% python3 -q
>>> import numpy as np
>>> np.set_printoptions(suppress=True, linewidth=100)
>>> B = np.array([[2, 0, 1, 0], [0, 0, 2, -1], [1, -2, -1, -1], [2, -1, 0, 0]])
>>> data = np.triu(B)
>>> print(data)
[[ 2  0  1  0]
 [ 0  0  2 -1]
 [ 0  0 -1 -1]
 [ 0  0  0  0]]
>>> print(data.reshape(2, -1))
[[ 2  0  1  0  0  0  2 -1]
 [ 0  0 -1 -1  0  0  0  0]]
>>> blk = data.reshape(4, 2, -1)
>>> print(np.swapaxes(blk, 1, 2)[2])
[[ 0 -1]
 [ 0 -1]]
>>> print(np.einsum("ihd,jhd->hij", blk, blk).shape)
(2, 4, 4)
>>> print(blk.transpose(1, 0, 2))
[[[ 2  0]
  [ 0  0]
  [ 0  0]
  [ 0  0]]

 [[ 1  0]
  [ 2 -1]
  [-1 -1]
  [ 0  0]]]
>>> print(np.round(np.linalg.norm(data, axis=0), 2))
[2.   0.   2.45 1.41]
>>> print(np.round(np.linalg.norm(data[2] - data[3]), 2))
1.41
>>> print(np.round(np.linalg.norm(data) ** 2 / np.linalg.norm(data, 2) ** 2, 2))
1.63
>>> print(np.round(np.linalg.norm(data, 2), 2))
2.72
>>> print(np.poly(data))
[ 1. -1. -2.  0.  0.]
>>> print(round(np.linalg.eigvals(data).sum().real, 2))
1.0
>>> print(round(float(np.linalg.det(data.T)), 2))
0.0
>>> print(np.einsum("ij,ji->", data, data))
5
>>> r = np.linalg.matrix_rank(data)
>>> print(r)
3
>>> ns = np.linalg.svd(data)[2][r:].T
>>> print(data @ ns)
[[0.]
 [0.]
 [0.]
 [0.]]
>>> print(np.linalg.matrix_rank(data.T @ data), np.linalg.matrix_rank(data @ data.T))
3 3
>>> print([int(np.linalg.matrix_rank(np.delete(data, i, axis=0))) for i in range(4)])
[2, 2, 2, 3]
>>> print(ns[:, 0] / ns[np.abs(ns[:, 0]).round(6).argmax(), 0])
[0. 1. 0. 0.]
>>> print(np.round(np.sort(np.linalg.eigvals(data)), 2))
[-1.  0.  0.  2.]
>>> print([int(np.linalg.matrix_rank(np.linalg.matrix_power(data, p))) for p in range(1, 5)])
[3, 2, 2, 2]
>>> print(np.prod(np.diag(data)), round(np.linalg.det(data), 2))
0 0.0
>>> print(np.linalg.matrix_power(data - np.diag(np.diag(data)), 4))
[[0 0 0 0]
 [0 0 0 0]
 [0 0 0 0]
 [0 0 0 0]]
>>> arr = np.loadtxt("w.csv", delimiter=",")
>>> print(arr)
[[-3.  0.  0. -3.]
 [-3.  0.  0. -3.]
 [ 6.  0.  0.  6.]]
>>> Uu, sigma, Vt = np.linalg.svd(arr)
>>> print(sigma.round(2) + 0)
[10.39  0.    0.  ]
>>> print(np.argmax(sigma[:-1] / (sigma[1:] + 1e-6)) + 1)
1
>>> B = Uu[:, :1] @ np.diag(sigma[:1]) @ Vt[:1]
>>> print(np.linalg.matrix_rank(arr, rtol=0.05))
1
>>> print(B.round(2))
[[-3.  0.  0. -3.]
 [-3.  0.  0. -3.]
 [ 6.  0.  0.  6.]]
>>> print(np.round(np.abs(arr - B).max(), 2))
0.0
>>> rng = np.random.default_rng(102)
>>> A = rng.normal(size=(24, 3)) + 3 * np.array([2, 2, -2])
>>> print(A.round(2))
[[ 6.63  8.16 -5.04]
 [ 4.92  5.41 -5.14]
 [ 5.96  7.19 -7.94]
 [ 8.11  7.88 -7.45]
 [ 5.7   5.4  -6.37]
 [ 7.    5.51 -6.89]
 [ 6.76  7.41 -6.39]
 [ 6.36  4.61 -4.92]
 [ 8.39  6.69 -5.98]
 [ 4.    5.76 -8.02]
 [ 6.88  7.91 -4.49]
 [ 6.25  6.59 -6.62]
 [ 6.31  6.31 -5.94]
 [ 3.32  6.33 -5.48]
 [ 5.27  6.48 -5.13]
 [ 3.81  6.96 -6.52]
 [ 4.8   6.13 -6.86]
 [ 5.46  4.9  -6.76]
 [ 4.68  5.32 -7.19]
 [ 4.54  7.05 -6.02]
 [ 6.39  7.75 -5.35]
 [ 5.98  4.83 -5.21]
 [ 6.46  7.04 -6.16]
 [ 5.59  3.81 -5.45]]
>>> vec = np.array([1, 3, 2])
>>> print(np.sign((A @ vec).round(6)))
[1. 1. 1. 1. 1. 1. 1. 1. 1. 1. 1. 1. 1. 1. 1. 1. 1. 1. 1. 1. 1. 1. 1. 1.]
>>> print(np.round(A @ np.eye(3)[0], 2))
[6.63 4.92 5.96 8.11 5.7  7.   6.76 6.36 8.39 4.   6.88 6.25 6.31 3.32 5.27 3.81 4.8  5.46 4.68
 4.54 6.39 5.98 6.46 5.59]
>>> print((A @ vec).argmax())
10
>>> F = np.load("sample3.npy")
>>> print(F)
[[42  1 -1]
 [ 3 40  0]
 [ 0  1 38]]
>>> u = np.array([2, 2])
>>> print(np.polyval(u, F[2]))
[ 2  4 78]
>>> print(np.convolve(F[2], u))
[ 0  2 78 76]
>>> print(round(np.linalg.det(F[::-1]), 2))
-63723.0
>>> print(np.kron(np.eye(2, dtype=int), F))
[[42  1 -1  0  0  0]
 [ 3 40  0  0  0  0]
 [ 0  1 38  0  0  0]
 [ 0  0  0 42  1 -1]
 [ 0  0  0  3 40  0]
 [ 0  0  0  0  1 38]]
>>> print(round(np.linalg.det(F.T), 2))
63723.0
>>> M = np.load("layer6.npy")
>>> print(M)
[[ 0  0  0]
 [ 2 -4 -4]
 [ 1 -2 -2]]
>>> Uu, sigma, Vt = np.linalg.svd(M)
>>> print(sigma.round(2) + 0)
[6.71 0.   0.  ]
>>> print(np.argmax(sigma[:-1] / (sigma[1:] + 1e-6)) + 1)
1
>>> B = Uu[:, :1] @ np.diag(sigma[:1]) @ Vt[:1]
>>> print(np.round(np.linalg.norm(M - B) / np.linalg.norm(M), 2))
0.0
>>> print(B.round(2))
[[ 0.  0.  0.]
 [ 2. -4. -4.]
 [ 1. -2. -2.]]
